$ python3 -q
>>> import numpy as np
>>> np.set_printoptions(precision=4, suppress=True, linewidth=100, sign=" ")
>>> tidy = lambda a: np.round(a, 4) + 0
>>> E = np.load("dump.npy")
>>> E
array([[ 3.,  1.,  1.],
       [ 1.,  3.,  1.],
       [ 1.,  1.,  3.]])
>>> rng = np.random.default_rng(27092)
>>> idx = rng.permutation(3)
>>> Y = E[:, idx] * rng.choice([-1, 1], 3)
>>> print(Y)
[[ 1.  1. -3.]
 [ 3.  1. -1.]
 [ 1.  3. -1.]]
>>> left, _, VT = np.linalg.svd(E.T @ Y)
>>> idx
array([ 1,  2,  0])
>>> tidy(left @ VT)
array([[ 0.,  0., -1.],
       [ 1.,  0.,  0.],
       [ 0.,  1.,  0.]])
>>> print(np.sort(np.abs(np.fft.fft(E[0]))), tidy(np.sort(np.linalg.svd(E, compute_uv=False))))
[ 2.  2.  5.] [ 2.  2.  5.]
>>> np.fft.fft(E[0])
array([ 5.+0.j,  2.+0.j,  2.+0.j])
>>> E @ np.ones(3)
array([ 5.,  5.,  5.])
>>> E @ (-1.0) ** np.arange(3)
array([ 3., -1.,  3.])
>>> Y = E / np.sqrt((E ** 2).mean(axis=1, keepdims=True))
>>> print(tidy(np.linalg.norm(Y, axis=1)))
[ 1.7321  1.7321  1.7321]
>>> print(np.linalg.matrix_rank(Y) == np.linalg.matrix_rank(E))
True
>>> np.linalg.matrix_rank(E - E.mean(axis=1, keepdims=True))
np.int64(2)
>>> print(tidy(E - E.mean(axis=1, keepdims=True)))
[[ 1.3333 -0.6667 -0.6667]
 [-0.6667  1.3333 -0.6667]
 [-0.6667 -0.6667  1.3333]]
>>> vec = np.ones(3)
>>> for _ in range(4):
...     vec = E @ vec
...     vec /= np.linalg.norm(vec)
...     print(round(vec @ E @ vec, 4))
... 
5.0
5.0
5.0
5.0
>>> tidy(np.linalg.eigvalsh(E)[-1])
np.float64(5.0)
>>> ev, V = np.linalg.eigh(E)
>>> tidy(V.T @ E @ V)
array([[ 2.,  0.,  0.],
       [ 0.,  2.,  0.],
       [ 0.,  0.,  5.]])
>>> tidy(np.linalg.eigvalsh(E @ E))
array([  4.,   4.,  25.])
>>> tidy(ev)
array([ 2.,  2.,  5.])
>>> print(np.unique(ev.round(6) + 0, return_counts=True)[1])
[ 2  1]
>>> tidy(np.abs(V[:, -1]))
array([ 0.5774,  0.5774,  0.5774])
>>> X = np.loadtxt("a.csv", delimiter=",")
>>> X
array([[ -1.7825,  -0.5102,   0.1239],
       [  3.6806,   3.1585,   1.0237],
       [ -6.9785,  -5.2575,  -2.1703],
       [ -5.3398,  -5.0144,  -1.0777],
       [ 15.812 ,  13.3216,   4.3958],
       [  6.3506,   5.5933,   1.5357],
       [ -5.9145,  -5.5367,  -2.1658],
       [ -3.7721,  -3.7356,  -0.8357],
       [-14.5136, -12.6544,  -4.4496],
       [  2.7045,   2.7987,   1.5696]])
>>> Y = np.linalg.inv(E)
>>> tidy(np.linalg.det(E) * np.linalg.det(Y))
np.float64(1.0)
>>> tidy(np.linalg.inv(Y))
array([[ 3.,  1.,  1.],
       [ 1.,  3.,  1.],
       [ 1.,  1.,  3.]])
>>> tidy(E @ Y)
array([[ 1.,  0.,  0.],
       [ 0.,  1.,  0.],
       [ 0.,  0.,  1.]])
>>> tidy(Y)
array([[ 0.4, -0.1, -0.1],
       [-0.1,  0.4, -0.1],
       [-0.1, -0.1,  0.4]])
>>> Ac = X - X.mean(axis=0)
>>> V = np.linalg.svd(Ac)[2][:1]
>>> Y = Ac - Ac @ V.T @ V
>>> tidy(Y.std(axis=0))
array([ 0.27  ,  0.2817,  0.368 ])
>>> tidy(np.linalg.norm(Y) / np.linalg.norm(Ac))
np.float64(0.0495)
>>> print(tidy(np.cov(Ac @ V.T, rowvar=False)))
130.3467
>>> tidy(np.diag(V.T @ V))
array([ 0.5466,  0.407 ,  0.0465])
>>> np.linalg.norm(Y, axis=1).round(6).argmax()
np.int64(0)
>>> cov = np.cov(X, rowvar=False)
>>> print(tidy(np.corrcoef(X.T)))
[[ 1.      0.9973  0.9849]
 [ 0.9973  1.      0.9873]
 [ 0.9849  0.9873  1.    ]]
>>> tidy(np.linalg.eigvalsh(cov)[::-1])
array([ 130.3467,    0.1961,    0.1236])
>>> tidy(cov)
array([[ 71.327 ,  61.3985,  20.7214],
       [ 61.3985,  53.1341,  17.9266],
       [ 20.7214,  17.9266,   6.2053]])
>>> tidy(np.corrcoef(X[:, 1], X[:, 0])[0, 1])
np.float64(0.9973)
>>> tidy(np.polyfit(X[:, 1], X[:, 0], 1))
array([ 1.1555, -0.0698])
>>> cov.shape
(3, 3)
>>> mat = np.array([[1, 3, 1, 3, 1, 3],
...     [3, 3, 3, 3, 3, 3],
...     [3, 2, 3, 2, 3, 2],
...     [1, 3, 1, 3, 1, 3],
...     [3, 3, 3, 3, 3, 3],
...     [3, 2, 3, 2, 3, 2]])
>>> # looks like rank 2
>>> idx = rng.permutation(6)
>>> print(idx)
[ 0  2  3  1  4  5]
>>> Y = mat[idx][:, idx]
>>> print(np.allclose(Y, mat))
False
>>> np.trace(Y)
np.int64(15)
>>> np.diag(Y)
array([ 1,  3,  3,  3,  3,  2])
